$ ipython --no-banner

In [1]: import numpy as np

In [2]: np.set_printoptions(precision=2, suppress=True, linewidth=100, legacy="1.25")

In [3]: F = np.load("arr.npy")

In [4]: F
Out[4]: 
array([[ 2,  0,  0,  0,  0,  0,  0,  0,  0,  0,  0],
       [ 0,  0,  0,  0,  0,  0,  0,  0,  0,  0,  0],
       [ 0,  0,  0,  0,  0,  0,  0,  0,  0,  0,  0],
       [ 0,  0,  0,  1,  0,  0,  0,  0,  0,  0,  0],
       [ 0,  0,  0,  0,  2,  0,  0,  0,  0,  0,  0],
       [ 0,  0,  0,  0,  0, -3,  0,  0,  0,  0,  0],
       [ 0,  0,  0,  0,  0,  0, -3,  0,  0,  0,  0],
       [ 0,  0,  0,  0,  0,  0,  0,  1,  0,  0,  0],
       [ 0,  0,  0,  0,  0,  0,  0,  0, -1,  0,  0],
       [ 0,  0,  0,  0,  0,  0,  0,  0,  0, -3,  0],
       [ 0,  0,  0,  0,  0,  0,  0,  0,  0,  0,  0]])

In [5]: rng = np.random.default_rng(49044)

In [6]: lab = rng.permutation(11)

In [7]: lab
Out[7]: array([ 7,  5,  9,  6,  3,  2,  8, 10,  0,  1,  4])

In [8]: M2 = F[lab][:, lab]

In [9]: round(float(np.linalg.det(M2)), 2), np.round(np.linalg.det(F[lab]), 2)
Out[9]: (0.0, 0.0)

In [10]: np.allclose(M2, F)
Out[10]: False

In [11]: np.sort(np.linalg.eigvals(F))
Out[11]: array([-3., -3., -3., -1.,  0.,  0.,  0.,  1.,  1.,  2.,  2.])

In [12]: np.linalg.matrix_rank(F - F[0, 0] * np.eye(11))
Out[12]: 9

In [13]: np.prod(np.diag(F)), round(np.linalg.det(F), 2)
Out[13]: (0, 0.0)

In [14]: mat = np.loadtxt("x.csv", delimiter=",")

In [15]: mat
Out[15]: 
array([[-1., -1.,  2.,  1.],
       [-1., -2.,  3.,  3.],
       [ 0.,  0.,  3.,  5.],
       [ 2.,  1.,  3.,  4.],
       [ 4., -1.,  4.,  6.],
       [ 6., -3.,  6.,  7.],
       [ 8., -3.,  7.,  6.],
       [10., -2.,  5.,  4.],
       [ 8.,  0.,  7.,  3.],
       [ 6.,  2.,  8.,  1.],
       [ 7.,  3., 10., -1.],
       [ 9.,  2., 12., -3.],
       [ 8.,  3., 12., -3.],
       [ 7.,  5., 14., -5.],
       [ 5.,  3., 16., -5.],
       [ 5.,  4., 18., -7.],
       [ 5.,  5., 20., -7.],
       [ 5.,  7., 19., -5.],
       [ 5.,  8., 18., -3.],
       [ 5.,  9., 17., -2.],
       [ 6., 10., 18.,  0.],
       [ 6., 10., 17.,  2.],
       [ 8., 10., 15.,  3.],
       [ 9., 10., 13.,  4.],
       [ 8.,  8., 15.,  4.],
       [ 6., 10., 17.,  6.],
       [ 4., 10., 16.,  8.],
       [ 2., 10., 14.,  8.],
       [ 0.,  9., 16.,  8.],
       [ 1., 11., 15.,  7.],
       [ 2., 10., 14.,  6.],
       [ 2.,  9., 12.,  4.],
       [ 2.,  9., 12.,  5.],
       [ 0., 10., 11.,  7.],
       [ 2., 12.,  9.,  6.],
       [ 1., 11.,  7.,  7.],
       [ 2., 10.,  6.,  5.],
       [ 2., 12.,  4.,  7.]])

In [16]: Xs = (mat - mat.mean(axis=0)) / mat.std(axis=0)

In [17]: print(np.argwhere(np.abs(Xs) > 2))
[[15  3]
 [16  3]]

In [18]: print(Xs.std(axis=0))
[1. 1. 1. 1.]

In [19]: coef = np.linalg.lstsq(np.delete(Xs, 3, axis=1), Xs[:, 3])[0]

In [20]: print(coef)
[-0.05  0.61 -0.75]

In [21]: Xs = mat - mat.mean(axis=0)

In [22]: vecs = np.linalg.svd(Xs)[2][:1]

In [23]: M2 = Xs - Xs @ vecs.T @ vecs

In [24]: print(round(float(np.linalg.norm(M2) / np.linalg.norm(Xs)), 2))
0.7

In [25]: (Xs @ vecs.T).std(axis=0)
Out[25]: array([6.44])

In [26]: print(np.diag(vecs.T @ vecs))
[0.01 0.26 0.64 0.09]

In [27]: np.linalg.norm(M2, axis=1).round(6).argmax()
Out[27]: 37

In [28]: vec = np.array([2, 1, 2, -1])

In [29]: h1 = np.maximum(mat @ vec, 0)

In [30]: print(np.flatnonzero(h1 > 1e-9))
[ 2  3  4  5  6  7  8  9 10 11 12 13 14 15 16 17 18 19 20 21 22 23 24 25 26 27 28 29 30 31 32 33 34
 35 36 37]

In [31]: np.maximum(mat @ (3 * vec), 0)
Out[31]: 
array([  0.,   0.,   3.,  21.,  27.,  42.,  63.,  72.,  81.,  87., 114., 141., 138., 156., 150.,
       171., 186., 180., 171., 165., 174., 162., 159., 150., 150., 150., 126., 102.,  99., 108.,
       108.,  99.,  96.,  75.,  84.,  60.,  63.,  51.])

In [32]: Q, _ = np.linalg.qr(np.array([[-0.5], [-0.5], [1.1], [1.0], [0.2], [1.0], [-0.7]]))

In [33]: feats = Q @ Q.T

In [34]: print(feats)
[[ 0.06  0.06 -0.13 -0.12 -0.02 -0.12  0.08]
 [ 0.06  0.06 -0.13 -0.12 -0.02 -0.12  0.08]
 [-0.13 -0.13  0.29  0.26  0.05  0.26 -0.18]
 [-0.12 -0.12  0.26  0.24  0.05  0.24 -0.17]
 [-0.02 -0.02  0.05  0.05  0.01  0.05 -0.03]
 [-0.12 -0.12  0.26  0.24  0.05  0.24 -0.17]
 [ 0.08  0.08 -0.18 -0.17 -0.03 -0.17  0.12]]

In [35]: vec = np.array([2, 0, -1, 1, 2, -2, 0])

In [36]: round(np.trace(feats), 2)
Out[36]: 1.0

In [37]: feats @ feats @ vec
Out[37]: array([ 0.32,  0.32, -0.7 , -0.64, -0.13, -0.64,  0.45])

In [38]: print(np.round((vec - feats @ vec) @ (feats @ vec), 2))
-0.0

In [39]: feats @ vec
Out[39]: array([ 0.32,  0.32, -0.7 , -0.64, -0.13, -0.64,  0.45])

In [40]: theta = np.radians(36)

In [41]: R = np.eye(7)

In [42]: R[2, 2] = R[5, 5] = np.cos(theta)

In [43]: R[2, 5], R[5, 2] = -np.sin(theta), np.sin(theta)

In [44]: R
Out[44]: 
array([[ 1.  ,  0.  ,  0.  ,  0.  ,  0.  ,  0.  ,  0.  ],
       [ 0.  ,  1.  ,  0.  ,  0.  ,  0.  ,  0.  ,  0.  ],
       [ 0.  ,  0.  ,  0.81,  0.  ,  0.  , -0.59,  0.  ],
       [ 0.  ,  0.  ,  0.  ,  1.  ,  0.  ,  0.  ,  0.  ],
       [ 0.  ,  0.  ,  0.  ,  0.  ,  1.  ,  0.  ,  0.  ],
       [ 0.  ,  0.  ,  0.59,  0.  ,  0.  ,  0.81,  0.  ],
       [ 0.  ,  0.  ,  0.  ,  0.  ,  0.  ,  0.  ,  1.  ]])

In [45]: M2 = feats @ R.T

In [46]: M2
Out[46]: 
array([[ 0.06,  0.06, -0.04, -0.12, -0.02, -0.17,  0.08],
       [ 0.06,  0.06, -0.04, -0.12, -0.02, -0.17,  0.08],
       [-0.13, -0.13,  0.08,  0.26,  0.05,  0.38, -0.18],
       [-0.12, -0.12,  0.07,  0.24,  0.05,  0.34, -0.17],
       [-0.02, -0.02,  0.01,  0.05,  0.01,  0.07, -0.03],
       [-0.12, -0.12,  0.07,  0.24,  0.05,  0.34, -0.17],
       [ 0.08,  0.08, -0.05, -0.17, -0.03, -0.24,  0.12]])

In [47]: np.allclose(np.linalg.norm(feats, axis=1), np.linalg.norm(M2, axis=1))
Out[47]: True

In [48]: left, sv, Vh = np.linalg.svd(feats, full_matrices=False)

In [49]: print(sv.round(2) + 0)
[1. 0. 0. 0. 0. 0. 0.]

In [50]: left.shape, sv.shape, Vh.shape
Out[50]: ((7, 7), (7,), (7, 7))

In [51]: np.allclose(left * sv @ Vh, feats)
Out[51]: True

In [52]: np.abs(np.diag(np.linalg.qr(feats)[1])) > 1e-9
Out[52]: array([ True, False, False, False, False, False, False])

In [53]: round(np.trace(np.linalg.pinv(feats) @ feats), 2)
Out[53]: 1.0

In [54]: np.unique(feats.round(6), axis=0).shape
Out[54]: (5, 7)

In [55]: data = np.array([[2, -2, 0, 0, 0, 0],
    ...:     [2, 2, 0, 0, 0, 0],
    ...:     [-3, 2, 0, 0, 0, 0],
    ...:     [0, 0, 2, -2, 0, 0],
    ...:     [0, 0, 2, 2, 0, 0],
    ...:     [0, 0, -3, 2, 0, 0],
    ...:     [0, 0, 0, 0, 2, -2],
    ...:     [0, 0, 0, 0, 2, 2],
    ...:     [0, 0, 0, 0, -3, 2]])

In [56]: M2 = data[0, 0] * data[1:] - np.outer(data[1:, 0], data[0])

In [57]: print(M2)
[[ 0  8  0  0  0  0]
 [ 0 -2  0  0  0  0]
 [ 0  0  4 -4  0  0]
 [ 0  0  4  4  0  0]
 [ 0  0 -6  4  0  0]
 [ 0  0  0  0  4 -4]
 [ 0  0  0  0  4  4]
 [ 0  0  0  0 -6  4]]

In [58]: np.flatnonzero(~M2.round(6).any(axis=1))
Out[58]: array([], dtype=int64)

In [59]: np.linalg.matrix_rank(M2), np.linalg.matrix_rank(data)
Out[59]: (5, 6)

In [60]: data[:, 0] / data[0, 0]
Out[60]: array([ 1. ,  1. , -1.5,  0. ,  0. ,  0. ,  0. ,  0. ,  0. ])

In [61]: vec = np.array([-3, -4, -6, 6, 1, -3])

In [62]: h1 = np.maximum(M2 @ vec, 0)

In [63]: np.flatnonzero(h1 > 1e-9)
Out[63]: array([1, 4, 5])

In [64]: data.reshape(2, -1)
Out[64]: 
array([[ 2, -2,  0,  0,  0,  0,  2,  2,  0,  0,  0,  0, -3,  2,  0,  0,  0,  0,  0,  0,  2, -2,
         0,  0,  0,  0,  2],
       [ 2,  0,  0,  0,  0, -3,  2,  0,  0,  0,  0,  0,  0,  2, -2,  0,  0,  0,  0,  2,  2,  0,
         0,  0,  0, -3,  2]])

In [65]: blk = data.reshape(9, 2, -1)

In [66]: np.einsum("ihd,jhd->hij", blk, blk).shape
Out[66]: (2, 9, 9)

In [67]: print(blk.transpose(1, 0, 2))
[[[ 2 -2  0]
  [ 2  2  0]
  [-3  2  0]
  [ 0  0  2]
  [ 0  0  2]
  [ 0  0 -3]
  [ 0  0  0]
  [ 0  0  0]
  [ 0  0  0]]

 [[ 0  0  0]
  [ 0  0  0]
  [ 0  0  0]
  [-2  0  0]
  [ 2  0  0]
  [ 2  0  0]
  [ 0  2 -2]
  [ 0  2  2]
  [ 0 -3  2]]]

In [68]: np.swapaxes(blk, 1, 2)[4]
Out[68]: 
array([[0, 2],
       [0, 0],
       [2, 0]])

In [69]: A = np.load("test17.npy")

In [70]: A
Out[70]: 
array([[ 1,  0, -5, -4,  0],
       [-1,  1,  2,  0,  0],
       [ 4, -4, -4,  1, -5],
       [ 0, -1, -1, -1, -2],
       [-1,  2,  3,  4, -2],
       [-2, -3,  5,  2,  0],
       [-1,  3,  5, -1, -1],
       [ 1, -2,  3,  2, -1],
       [ 1, -2,  3,  2, -1],
       [ 0,  4, -1,  2,  2]])

In [71]: blk = np.stack([data, 5 * data, data[::-1]])

In [72]: np.linalg.matrix_rank(blk)
Out[72]: array([6, 6, 6])

In [73]: blk.shape
Out[73]: (3, 9, 6)

In [74]: np.einsum("bij,cij->bc", blk, blk)
Out[74]: 
array([[  87,  435,  -12],
       [ 435, 2175,  -60],
       [ -12,  -60,   87]])

In [75]: print((blk @ data.T).shape)
(3, 9, 9)
